$ ipython --no-banner

In [1]: import numpy as np

In [2]: np.set_printoptions(precision=3, suppress=True, linewidth=140)

In [3]: rd = lambda a: np.round(a, 3) + 0

In [4]: F = np.array([[-0.4, 0.7, 1.9, -0.5, 1.4],
   ...:     [-0.6, 0.7, -0.5, -0.1, 0.5],
   ...:     [-1.9, 0.1, 0.1, 0.2, -0.3],
   ...:     [0.0, -1.0, -0.4, 0.4, 1.3],
   ...:     [0.2, -0.2, 0.1, 0.3, 0.2],
   ...:     [1.5, 2.0, 0.0, -0.7, -0.6],
   ...:     [-0.3, 0.3, 0.4, 0.2, 0.7],
   ...:     [0.2, -0.5, -0.4, 0.2, 0.7],
   ...:     [0.7, -1.3, 0.3, 1.2, -2.0],
   ...:     [1.8, -0.1, -0.7, -1.1, -0.1],
   ...:     [0.1, -0.4, 0.4, 0.0, -0.3],
   ...:     [1.1, 0.8, 1.6, 1.5, -1.2],
   ...:     [-1.5, -1.1, 0.1, 1.2, 1.9],
   ...:     [1.3, -1.4, 0.7, -1.1, -0.4],
   ...:     [-1.3, -2.3, -0.3, 1.2, 0.0]])

In [5]: F[0] *= 20

In [6]: F
Out[6]: 
array([[ -8. ,  14. ,  38. , -10. ,  28. ],
       [ -0.6,   0.7,  -0.5,  -0.1,   0.5],
       [ -1.9,   0.1,   0.1,   0.2,  -0.3],
       [  0. ,  -1. ,  -0.4,   0.4,   1.3],
       [  0.2,  -0.2,   0.1,   0.3,   0.2],
       [  1.5,   2. ,   0. ,  -0.7,  -0.6],
       [ -0.3,   0.3,   0.4,   0.2,   0.7],
       [  0.2,  -0.5,  -0.4,   0.2,   0.7],
       [  0.7,  -1.3,   0.3,   1.2,  -2. ],
       [  1.8,  -0.1,  -0.7,  -1.1,  -0.1],
       [  0.1,  -0.4,   0.4,   0. ,  -0.3],
       [  1.1,   0.8,   1.6,   1.5,  -1.2],
       [ -1.5,  -1.1,   0.1,   1.2,   1.9],
       [  1.3,  -1.4,   0.7,  -1.1,  -0.4],
       [ -1.3,  -2.3,  -0.3,   1.2,   0. ]])

In [7]: z = F[:, 2] > np.median(F[:, 2])

In [8]: u = F[z].mean(axis=0) - F[~z].mean(axis=0)

In [9]: ((F - F.mean(axis=0)) @ u > 0).astype(int)
Out[9]: array([1, 0, 0, 0, 0, 0, 0, 0, 0, 0, 0, 0, 0, 0, 0])

In [10]: z.astype(int)
Out[10]: array([1, 0, 0, 0, 0, 0, 1, 0, 1, 0, 1, 1, 0, 1, 0])

In [11]: E = np.array([[2, 4, 2, 4], [0, 5, 0, 5], [2, 4, 2, 4], [0, 5, 0, 5]])

In [12]: E
Out[12]: 
array([[2, 4, 2, 4],
       [0, 5, 0, 5],
       [2, 4, 2, 4],
       [0, 5, 0, 5]])

In [13]: np.abs(np.diag(np.linalg.qr(E)[1])) > 1e-9
Out[13]: array([ True,  True, False, False])

In [14]: np.allclose(E[:-1].T @ np.linalg.lstsq(E[:-1].T, E[-1])[0], E[-1])
Out[14]: True

In [15]: rd(np.trace(np.linalg.pinv(E) @ E))
Out[15]: np.float64(2.0)

In [16]: np.einsum("ii->", E)
Out[16]: np.int64(14)

In [17]: rd(np.linalg.det(E[::-1]))
Out[17]: np.float64(0.0)

In [18]: np.einsum("ij,ji->", E, E)
Out[18]: np.int64(116)

In [19]: X = np.load("w.npy")

In [20]: X
Out[20]: 
array([[ 2.001,  0.065, -0.025,  2.042],
       [ 2.026,  0.086,  0.028,  2.002],
       [ 2.03 , -0.022, -0.047,  2.087],
       [ 1.998, -0.069,  0.01 ,  2.004],
       [ 2.024,  0.008,  0.051,  1.951],
       [ 2.005, -0.079,  0.018,  2.044],
       [ 1.956, -0.014, -0.073,  2.006],
       [ 1.966,  0.04 ,  0.004,  1.982],
       [ 2.039,  0.067, -0.003,  2.082],
       [ 0.024,  0.939,  3.02 ,  3.016],
       [ 0.053,  1.054,  2.974,  2.937],
       [-0.077,  0.938,  2.962,  3.04 ],
       [-0.05 ,  0.947,  2.991,  3.06 ],
       [ 0.017,  1.009,  3.001,  2.985],
       [ 0.015,  1.006,  3.001,  3.058],
       [-0.002,  0.988,  3.027,  2.974],
       [ 0.055,  1.012,  3.049,  3.   ],
       [-0.043,  0.979,  2.918,  2.996],
       [ 3.007,  2.07 ,  2.053,  0.044],
       [ 2.989,  2.03 ,  2.013, -0.116],
       [ 2.97 ,  2.038,  2.004,  0.054],
       [ 3.021,  1.99 ,  2.007, -0.063],
       [ 3.062,  2.058,  2.04 , -0.021],
       [ 2.945,  2.046,  1.907,  0.061],
       [ 3.003,  2.002,  2.007, -0.011],
       [ 2.966,  2.007,  2.031, -0.016],
       [ 2.953,  2.016,  2.127,  0.011]])

In [21]: th = np.radians(30)

In [22]: Rm = np.eye(4)

In [23]: Rm[3, 3] = Rm[0, 0] = np.cos(th)

In [24]: Rm[3, 0], Rm[0, 3] = -np.sin(th), np.sin(th)

In [25]: rd(Rm)
Out[25]: 
array([[ 0.866,  0.   ,  0.   ,  0.5  ],
       [ 0.   ,  1.   ,  0.   ,  0.   ],
       [ 0.   ,  0.   ,  1.   ,  0.   ],
       [-0.5  ,  0.   ,  0.   ,  0.866]])

In [26]: Y = X @ Rm.T

In [27]: rd(np.linalg.det(Rm)), rd(np.trace(Rm))
Out[27]: (np.float64(1.0), np.float64(3.732))

In [28]: np.allclose(np.linalg.norm(X, axis=1), np.linalg.norm(Y, axis=1))
Out[28]: True

In [29]: d = np.linalg.norm(X[:, None] - X[None], axis=-1)

In [30]: d[9].round(6).argsort(kind="stable")[:4]
Out[30]: array([ 9, 15, 13, 14])

In [31]: (d + 1e9 * np.eye(27)).round(6).argmin(axis=1)
Out[31]: array([ 8,  0,  5,  5,  7,  3,  7,  0,  0, 15, 13, 12, 11, 15, 13, 13, 13, 11, 20, 21, 18, 24, 18, 20, 25, 24, 25])

In [32]: d.shape
Out[32]: (27, 27)

In [33]: np.flatnonzero(d[9] < d.mean() / 2)
Out[33]: array([ 9, 10, 11, 12, 13, 14, 15, 16, 17])

In [34]: rng = np.random.default_rng(37509)

In [35]: z = rng.permutation(4)

In [36]: z
Out[36]: array([2, 3, 1, 0])

In [37]: Y = E[z][:, z]

In [38]: Y
Out[38]: 
array([[2, 4, 4, 2],
       [0, 5, 5, 0],
       [0, 5, 5, 0],
       [2, 4, 4, 2]])

In [39]: np.allclose(Y, E)
Out[39]: False

In [40]: rd(np.sort(np.abs(np.linalg.eigvals(Y))))
Out[40]: array([ 0.,  0.,  4., 10.])

In [41]: np.diag(Y)
Out[41]: array([2, 5, 5, 2])

In [42]: m1 = np.array([[0, 1, 0], [1, 0, 1], [0, 1, 0]])

In [43]: x0 = np.array([2, 1, 2])

In [44]: np.sign((m1 @ x0).round(6))
Out[44]: array([1, 1, 1])

In [45]: m1 @ (2 * x0)
Out[45]: array([2, 8, 2])

In [46]: (m1 * x0).sum(axis=1)
Out[46]: array([1, 4, 1])

In [47]: m1 * x0
Out[47]: 
array([[0, 1, 0],
       [2, 0, 2],
       [0, 1, 0]])

In [48]: np.linalg.norm(m1 @ x0) <= np.linalg.norm(m1, 2) * np.linalg.norm(x0) + 1e-9
Out[48]: np.True_

In [49]: np.allclose(m1, m1.T)
Out[49]: True

In [50]: rd(np.abs(np.linalg.eigvals(m1)).max())
Out[50]: np.float64(1.414)

In [51]: np.trace(m1)
Out[51]: np.int64(0)

In [52]: rd(np.sort(np.abs(np.linalg.eigvals(m1))))
Out[52]: array([0.   , 1.414, 1.414])

In [53]: np.allclose(m1 @ m1.T, m1.T @ m1)
Out[53]: True

In [54]: rd(np.trace(np.linalg.pinv(m1) @ m1))
Out[54]: np.float64(2.0)

In [55]: np.linalg.lstsq(m1[:-1].T, m1[-1])[2]
Out[55]: np.int32(2)

In [56]: left, s, vt = np.linalg.svd(m1)

In [57]: np.argmax(s[:-1] / (s[1:] + 1e-6)) + 1
Out[57]: np.int64(2)

In [58]: Y = left[:, :2] @ np.diag(s[:2]) @ vt[:2]

In [59]: np.linalg.matrix_rank(m1, rtol=0.05)
Out[59]: np.int64(2)

In [60]: np.linalg.matrix_rank(Y)
Out[60]: np.int64(2)

In [61]: rd(np.linalg.norm(m1 - Y) / np.linalg.norm(m1))
Out[61]: np.float64(0.0)

In [62]: rd(np.linalg.norm(m1 - Y, 2)), s[2]
Out[62]: (np.float64(0.0), np.float64(0.0))

In [63]: th = np.radians(180)

In [64]: Rm = np.eye(3)

In [65]: Rm[2, 2] = Rm[1, 1] = np.cos(th)

In [66]: Rm[2, 1], Rm[1, 2] = -np.sin(th), np.sin(th)

In [67]: rd(Rm)
Out[67]: 
array([[ 1.,  0.,  0.],
       [ 0., -1.,  0.],
       [ 0.,  0., -1.]])

In [68]: Y = m1 @ Rm.T

In [69]: rd(Y)
Out[69]: 
array([[ 0., -1.,  0.],
       [ 1.,  0., -1.],
       [ 0., -1.,  0.]])

In [70]: rd(np.linalg.det(Rm)), np.trace(Rm)
Out[70]: (np.float64(1.0), np.float64(-1.0))

In [71]: np.allclose(np.linalg.norm(m1, axis=1), np.linalg.norm(Y, axis=1))
Out[71]: True

In [72]: np.abs(Y - m1).max(axis=0)
Out[72]: array([0., 2., 2.])

In [73]: Y = np.array([[-1, -2, 2], [1, 2, -2], [-1, 1, 1]])

In [74]: arr = np.tril(Y)

In [75]: arr
Out[75]: 
array([[-1,  0,  0],
       [ 1,  2,  0],
       [-1,  1,  1]])

In [76]: x0 = np.array([-3, -3, -2])

In [77]: h = np.maximum(arr @ x0, 0)

In [78]: np.flatnonzero(h > 1e-9)
Out[78]: array([0])

In [79]: arr.T @ h
Out[79]: array([-3,  0,  0])

In [80]: np.maximum(arr @ (3 * x0), 0)
Out[80]: array([9, 0, 0])

In [81]: np.maximum(arr @ x0, 0) - np.maximum(-arr @ x0, 0)
Out[81]: array([ 3, -9, -2])

In [82]: np.argsort(-np.linalg.norm(E, axis=0).round(6), kind="stable")[:3]
Out[82]: array([1, 3, 0])

In [83]: [round(float(x), 3) for x in np.linalg.svd(E, compute_uv=False)[:3]]
Out[83]: [13.062, 3.062, 0.0]

In [84]: z = rng.permutation(3)

In [85]: Y = arr[:, z] * rng.choice([-1, 1], 3)

In [86]: Y
Out[86]: 
array([[ 0,  1,  0],
       [ 0, -1, -2],
       [ 1,  1, -1]])

In [87]: left, _, vt = np.linalg.svd(arr.T @ Y)

In [88]: z
Out[88]: array([2, 0, 1])

In [89]: rd(left @ vt)
Out[89]: 
array([[ 0., -1.,  0.],
       [ 0.,  0., -1.],
       [ 1.,  0.,  0.]])

In [90]: def softmax(z):
    ...:     e = np.exp(z - z.max(axis=-1, keepdims=True))
    ...:     return e / e.sum(axis=-1, keepdims=True)
    ...: 

In [91]: rd(softmax(Y[2]))
Out[91]: array([0.468, 0.468, 0.063])

In [92]: att = Y @ Y.T / np.sqrt(3)

In [93]: rd(softmax(att + np.triu(np.full(att.shape, -np.inf), 1)))
Out[93]: 
array([[1.   , 0.   , 0.   ],
       [0.03 , 0.97 , 0.   ],
       [0.193, 0.193, 0.613]])

In [94]: rd(softmax(att))
Out[94]: 
array([[0.432, 0.136, 0.432],
       [0.028, 0.884, 0.088],
       [0.193, 0.193, 0.613]])

In [95]: softmax(att).round(6).argmax(axis=1)
Out[95]: array([0, 1, 2])

In [96]: rd(np.linalg.eigvals(arr))
Out[96]: array([ 1.,  2., -1.])

In [97]: np.kron(np.eye(2, dtype=int), arr)
Out[97]: 
array([[-1,  0,  0,  0,  0,  0],
       [ 1,  2,  0,  0,  0,  0],
       [-1,  1,  1,  0,  0,  0],
       [ 0,  0,  0, -1,  0,  0],
       [ 0,  0,  0,  1,  2,  0],
       [ 0,  0,  0, -1,  1,  1]])

In [98]: rd(np.linalg.det(2 * arr)), rd(np.linalg.det(arr))
Out[98]: (np.float64(-16.0), np.float64(-2.0))

In [99]: mat = np.load("out4.npy")

In [100]: mat
Out[100]: 
array([[ 1,  2,  0,  2],
       [ 1,  2,  0,  2],
       [ 2,  3,  0,  3],
       [ 2,  5,  2,  3],
       [ 3,  7,  2,  5],
       [ 4,  7,  3,  6],
       [ 4,  7,  5,  7],
       [ 4,  8,  5,  9],
       [ 4,  8,  5, 11],
       [ 6,  8,  7, 11],
       [ 8, 10,  8, 12],
       [ 8, 10,  8, 12],
       [ 8, 10,  9, 13],
       [ 8, 11,  9, 13],
       [ 9, 13, 11, 13],
       [11, 13, 11, 15],
       [11, 13, 11, 17],
       [11, 13, 12, 19],
       [11, 13, 14, 20],
       [12, 13, 15, 20],
       [14, 14, 17, 20],
       [16, 16, 19, 21],
       [17, 18, 20, 23],
       [19, 20, 21, 25],
       [20, 22, 23, 26],
       [22, 22, 24, 28],
       [24, 22, 25, 29]])

In [101]: Y = np.c_[mat[:, :1] @ np.array([[-1]]), np.array([0, -2, 0, 0, -3, -3, 1, -2, -1, 0, -2, -3, 1, 2, -1, 0, -2, -1, -1, 1, -3, 2, -1, -2, 2, 3, 2])]

In [102]: Y
Out[102]: 
array([[ -1,   0],
       [ -1,  -2],
       [ -2,   0],
       [ -2,   0],
       [ -3,  -3],
       [ -4,  -3],
       [ -4,   1],
       [ -4,  -2],
       [ -4,  -1],
       [ -6,   0],
       [ -8,  -2],
       [ -8,  -3],
       [ -8,   1],
       [ -8,   2],
       [ -9,  -1],
       [-11,   0],
       [-11,  -2],
       [-11,  -1],
       [-11,  -1],
       [-12,   1],
       [-14,  -3],
       [-16,   2],
       [-17,  -1],
       [-19,  -2],
       [-20,   2],
       [-22,   3],
       [-24,   2]])

In [103]: rd(np.linalg.norm(Y - mat @ np.linalg.lstsq(mat, Y)[0], axis=0))
Out[103]: array([0.   , 8.012])

In [104]: np.linalg.matrix_rank(Y)
Out[104]: np.int64(2)
